In [1]: import numpy as np

In [2]: from numpy import linalg as LA

In [3]: np.set_printoptions(precision=2, suppress=True, linewidth=120, sign=" ")

In [4]: rd = lambda a: np.round(a, 2) + 0

In [5]: A = np.load("layer5.npy")

In [6]: A
Out[6]: 
array([[-9,  0,  9],
       [-1,  0,  1]])

In [7]: # row 0 is much longer than the rest

In [8]: A @ A
ValueError: matmul: Input operand 1 has a mismatch in its core dimension 0, with gufunc signature (n?,k),(k,m?)->(n?,m?) (size 2 is different from 3)


In [9]: gram = A.T @ A

In [10]: np.trace(gram), (A ** 2).sum()
Out[10]: (np.int64(164), np.int64(164))

In [11]: LA.matrix_rank(gram)
Out[11]: np.int64(1)

In [12]: gram
Out[12]: 
array([[ 82,   0, -82],
       [  0,   0,   0],
       [-82,   0,  82]])

In [13]: np.diag(gram)
Out[13]: array([ 82,   0,  82])

In [14]: np.allclose(gram, gram.T)
Out[14]: True

In [15]: rd(LA.eigvalsh(gram)[::-1])
Out[15]: array([ 164.,    0.,    0.])

In [16]: mat = np.load("w.npy")

In [17]: mat
Out[17]: 
array([[  1,   1,   2,   3,   1],
       [  1,   9,  10,   9,   7],
       [  2,  10,  14,  11,   7],
       [  3,   9,  11,  14,   8],
       [  1,   7,   7,   8,   6]])

In [18]: # rank 3

In [19]: LA.cond(mat) > 100
Out[19]: np.True_

In [20]: X = np.load("data.npy")

In [21]: X
Out[21]: 
array([[ 0,  1,  0],
       [ 1,  0,  0],
       [ 0,  0,  0]])

In [22]: # symmetric, so the eigenvalues are real

In [23]: np.all(LA.eigvalsh(X) > 0)
Out[23]: np.False_

In [24]: rd(LA.eigvalsh(X).min())
Out[24]: np.float64(-1.0)

In [25]: m1 = np.array([[-12, -9, 6, 6, -6], [-8, -6, 4, 4, -4], [-12, -9, 6, 6, -6]])

In [26]: left, s, Vt = LA.svd(m1)

In [27]: rd(s)
Out[27]: array([ 28.53,   0.  ,   0.  ])

In [28]: B = left[:, :1] @ np.diag(s[:1]) @ Vt[:1]

In [29]: rd(LA.norm(m1 - B, 2)), rd(s[1])
Out[29]: (np.float64(0.0), np.float64(0.0))

In [30]: LA.matrix_rank(B)
Out[30]: np.int64(1)

In [31]: LA.matrix_rank(m1, rtol=0.05)
Out[31]: np.int64(1)

In [32]: left, s, Vt = LA.svd(m1)

In [33]: evecs = Vt[:(s > 1e-8).sum()]

In [34]: rng = np.random.default_rng(92135)

In [35]: x0 = m1[2] + 2 * m1[0] + rng.integers(2) * np.eye(5)[4]

In [36]: x0
Out[36]: array([-36., -27.,  18.,  18., -17.])

In [37]: np.allclose(evecs.T @ evecs @ x0, x0)
Out[37]: False

In [38]: rd(evecs.T @ evecs)
Out[38]: 
array([[ 0.43,  0.32, -0.22, -0.22,  0.22],
       [ 0.32,  0.24, -0.16, -0.16,  0.16],
       [-0.22, -0.16,  0.11,  0.11, -0.11],
       [-0.22, -0.16,  0.11,  0.11, -0.11],
       [ 0.22,  0.16, -0.11, -0.11,  0.11]])

In [39]: W1 = np.array([[0, 2, 1, 0, 0, 1],
    ...:     [0, 0, 2, 2, 2, 2],
    ...:     [2, 0, 1, 2, 2, 2],
    ...:     [1, 2, 0, 0, 2, 0],
    ...:     [1, 1, 2, 1, 2, 0]])

In [40]: b = np.array([0, 1, 0, 3, 3, 0])

In [41]: hid = np.maximum(m1 @ W1 + b, 0)

In [42]: (hid > 0).mean(axis=0)
Out[42]: array([ 1.,  0.,  0.,  0.,  0.,  0.])

In [43]: hid
Out[43]: 
array([[ 12,   0,   0,   0,   0,   0],
       [  8,   0,   0,   0,   0,   0],
       [ 12,   0,   0,   0,   0,   0]])

In [44]: LA.matrix_rank(hid)
Out[44]: np.int64(1)

In [45]: (hid > 0).astype(int)
Out[45]: 
array([[ 1,  0,  0,  0,  0,  0],
       [ 1,  0,  0,  0,  0,  0],
       [ 1,  0,  0,  0,  0,  0]])

In [46]: W2 = np.array([[3, -1, 2],
    ...:     [1, 2, -3],
    ...:     [2, 1, -1],
    ...:     [2, 0, -1],
    ...:     [0, -3, 3],
    ...:     [-1, -2, -3]])

In [47]: W1 @ W2
Out[47]: 
array([[  3,   3, -10],
       [  6,  -8,  -4],
       [ 10, -11,   1],
       [  5,  -3,   2],
       [ 10,  -3,   2]])

In [48]: (hid @ W2).round(6).argmax(axis=1)
Out[48]: array([ 0,  0,  0])

In [49]: hid @ W2
Out[49]: 
array([[ 36, -12,  24],
       [ 24,  -8,  16],
       [ 36, -12,  24]])

In [50]: LA.cond(m1) > 100
Out[50]: np.True_

In [51]: rd(LA.norm(m1, 2) / LA.norm(m1))
Out[51]: np.float64(1.0)

In [52]: rank = LA.matrix_rank(m1)

In [53]: rank
Out[53]: np.int64(1)

In [54]: null = LA.svd(m1)[2][rank:].T

In [55]: [int(LA.matrix_rank(np.delete(m1, i, axis=0))) for i in range(3)]
Out[55]: [1, 1, 1]

In [56]: [int(LA.matrix_rank(m1[:i])) for i in range(1, len(m1) + 1)]
Out[56]: [1, 1, 1]

In [57]: rd(null @ null.T)
Out[57]: 
array([[ 0.57, -0.32,  0.22,  0.22, -0.22],
       [-0.32,  0.76,  0.16,  0.16, -0.16],
       [ 0.22,  0.16,  0.89, -0.11,  0.11],
       [ 0.22,  0.16, -0.11,  0.89,  0.11],
       [-0.22, -0.16,  0.11,  0.11,  0.89]])

In [58]: data = np.load("sample1.npy")

In [59]: data
Out[59]: 
array([[-0.6 ,  0.94,  0.11],
       [-1.91,  1.71,  0.3 ],
       [-0.8 ,  0.82,  0.  ],
       [-1.09, -0.73, -2.92],
       [ 2.19, -0.19, -3.9 ],
       [-1.  , -1.06, -2.19],
       [-0.68, -0.13,  3.36],
       [ 1.3 ,  0.01, -1.56],
       [-2.73,  1.23, -0.84],
       [-1.78, -0.64, -0.1 ],
       [ 0.68,  0.23,  5.42],
       [ 0.68,  0.92, -3.43],
       [-0.51,  0.42, -1.27],
       [ 0.63, -0.21,  2.56],
       [-1.84,  0.04, -3.87],
       [-0.71,  0.83,  0.39],
       [-1.44,  1.49, -3.55],
       [-0.94,  0.41, -1.63],
       [ 2.12,  0.14,  4.93],
       [ 0.32,  0.94,  1.02],
       [-1.75,  0.73, -3.05],
       [ 3.48,  0.33,  1.87],
       [ 2.2 , -0.25, -0.47],
       [-0.61,  0.54,  1.49],
       [-2.26,  0.38,  2.83],
       [ 1.06,  1.07,  0.48],
       [-0.41,  0.42,  2.92]])

In [60]: gram = np.cov(data, rowvar=False)

In [61]: rd(data.std(axis=0))
Out[61]: array([ 1.52,  0.66,  2.58])

In [62]: rd(np.corrcoef(data[:, 1], data[:, 0])[0, 1])
Out[62]: np.float64(-0.21)

In [63]: rd(np.polyfit(data[:, 1], data[:, 0], 1))
Out[63]: array([-0.49, -0.05])

In [64]: gram.shape
Out[64]: (3, 3)

In [65]: np.argwhere(np.triu(np.abs(np.corrcoef(data.T)) > 0.8, 1))
Out[65]: array([], shape=(0, 2), dtype=int64)

In [66]: np.median(data, axis=0)
Out[66]: array([-0.61,  0.41,  0.  ])

In [67]: rd(LA.eigvalsh(gram)[::-1])
Out[67]: array([ 7.12,  2.24,  0.42])

In [68]: rd(LA.norm(data, 2))
Out[68]: np.float64(13.61)

In [69]: LA.norm(data, axis=1).argmax()
Out[69]: np.int64(10)

In [70]: rd(LA.norm(data[24] - data[16]))
Out[70]: np.float64(6.53)

In [71]: lab = data[:, 1] > np.median(data[:, 1])

In [72]: r0 = data[lab].mean(axis=0) - data[~lab].mean(axis=0)

In [73]: ((data - data.mean(axis=0)) @ r0 > 0).astype(int)
Out[73]: array([ 1,  1,  1,  1,  0,  1,  0,  0,  1,  1,  0,  1,  1,  0,  1,  1,  1,  1,  0,  0,  1,  0,  0,  0,  0,  0,  0])

In [74]: rd(r0)
Out[74]: array([-0.94,  1.05, -0.73])

In [75]: rd((((data - data.mean(axis=0)) @ r0 > 0) == lab).mean())
Out[75]: np.float64(0.67)

In [76]: x0 = np.array([0, 2, 3])

In [77]: target = data @ x0

In [78]: rd(LA.pinv(data) @ data)
Out[78]: 
array([[ 1.,  0.,  0.],
       [ 0.,  1.,  0.],
       [ 0.,  0.,  1.]])

In [79]: rd(LA.lstsq(data, target)[0])
Out[79]: array([ 0.,  2.,  3.])

In [80]: target = target + 0.02 * rng.normal(size=27)

In [81]: rd(target)
Out[81]: 
array([  2.21,   4.31,   1.65, -10.22, -12.08,  -8.73,   9.81,  -4.67,  -0.09,  -1.58,  16.71,  -8.45,  -2.96,   7.25,
       -11.52,   2.88,  -7.64,  -4.07,  15.04,   4.89,  -7.71,   6.27,  -1.9 ,   5.52,   9.29,   3.61,   9.62])

In [82]: b, *_ = LA.lstsq(data, target)

In [83]: rd(b)
Out[83]: array([ 0.,  2.,  3.])

In [84]: b.round()
Out[84]: array([-0.,  2.,  3.])

In [85]: rd(LA.norm(target - data @ b))
Out[85]: np.float64(0.11)

In [86]: [round(float(LA.norm(LA.solve(data.T @ data + lam * np.eye(3), data.T @ target))), 2) for lam in (0, 1, 10, 100)]
Out[86]: [3.61, 3.53, 3.09, 1.94]

In [87]: rd(data.T @ (target - data @ b))
Out[87]: array([ 0.,  0.,  0.])
